$ ipython --no-banner

In [1]: import numpy as np

In [2]: np.set_printoptions(precision=2, suppress=True, linewidth=140)

In [3]: J = np.abs(np.array([[1, 0, 2, 1], [2, 0, 1, 1], [1, 2, 0, 1], [1, 1, 0, 1]])) + np.eye(4)

In [4]: J = J / J.sum(axis=1, keepdims=True)

In [5]: J
Out[5]: 
array([[0.4 , 0.  , 0.4 , 0.2 ],
       [0.4 , 0.2 , 0.2 , 0.2 ],
       [0.2 , 0.4 , 0.2 , 0.2 ],
       [0.25, 0.25, 0.  , 0.5 ]])

In [6]: rng = np.random.default_rng(554790)

In [7]: idx = rng.permutation(4)

In [8]: idx
Out[8]: array([3, 2, 0, 1])

In [9]: Y = J[idx][:, idx]

In [10]: np.sort(np.abs(np.linalg.eigvals(Y)))
Out[10]: array([0.2, 0.2, 0.3, 1. ])

In [11]: round(np.linalg.det(Y), 2), round(float(np.linalg.det(J[idx])), 2)
Out[11]: (np.float64(0.01), -0.01)

In [12]: np.allclose(Y, J)
Out[12]: False

In [13]: np.diag(Y)
Out[13]: array([0.5, 0.2, 0.4, 0.2])

In [14]: np.trace(Y)
Out[14]: np.float64(1.3)

In [15]: X = np.loadtxt("w.csv", delimiter=",")

In [16]: X
Out[16]: 
array([[-0.16,  0.12,  0.98],
       [ 0.31, -0.94,  0.17],
       [ 0.94,  0.33,  0.11]])

In [17]: # columns are unit length and at right angles

In [18]: np.round(np.linalg.norm(X, 1), 2), round(np.linalg.norm(X, np.inf), 2)
Out[18]: (np.float64(1.41), np.float64(1.41))

In [19]: np.linalg.norm(X, axis=1).argmax()
Out[19]: np.int64(0)

In [20]: X[1] @ X[2]
Out[20]: np.float64(0.0)

In [21]: np.sort(np.abs(np.linalg.eigvals(X)))
Out[21]: array([1., 1., 1.])

In [22]: (X - X.T) / 2
Out[22]: 
array([[ 0.  , -0.09,  0.02],
       [ 0.09,  0.  , -0.08],
       [-0.02,  0.08,  0.  ]])

In [23]: round(float(np.trace(X)), 2)
Out[23]: -0.98

In [24]: np.round(np.linalg.det(X[::-1]), 2)
Out[24]: np.float64(-1.0)

In [25]: round(np.einsum("ii->", X), 2)
Out[25]: np.float64(-0.98)

In [26]: np.round(np.einsum("ij,ji->", X, X), 2)
Out[26]: np.float64(2.94)

In [27]: np.kron(np.eye(2, dtype=int), X)
Out[27]: 
array([[-0.16,  0.12,  0.98, -0.  ,  0.  ,  0.  ],
       [ 0.31, -0.94,  0.17,  0.  , -0.  ,  0.  ],
       [ 0.94,  0.33,  0.11,  0.  ,  0.  ,  0.  ],
       [-0.  ,  0.  ,  0.  , -0.16,  0.12,  0.98],
       [ 0.  , -0.  ,  0.  ,  0.31, -0.94,  0.17],
       [ 0.  ,  0.  ,  0.  ,  0.94,  0.33,  0.11]])

In [28]: np.round(np.linalg.det(X.T), 2)
Out[28]: np.float64(1.0)

In [29]: np.linalg.eigvals(X)
Out[29]: array([ 1.  +0.j  , -0.99+0.13j, -0.99-0.13j])
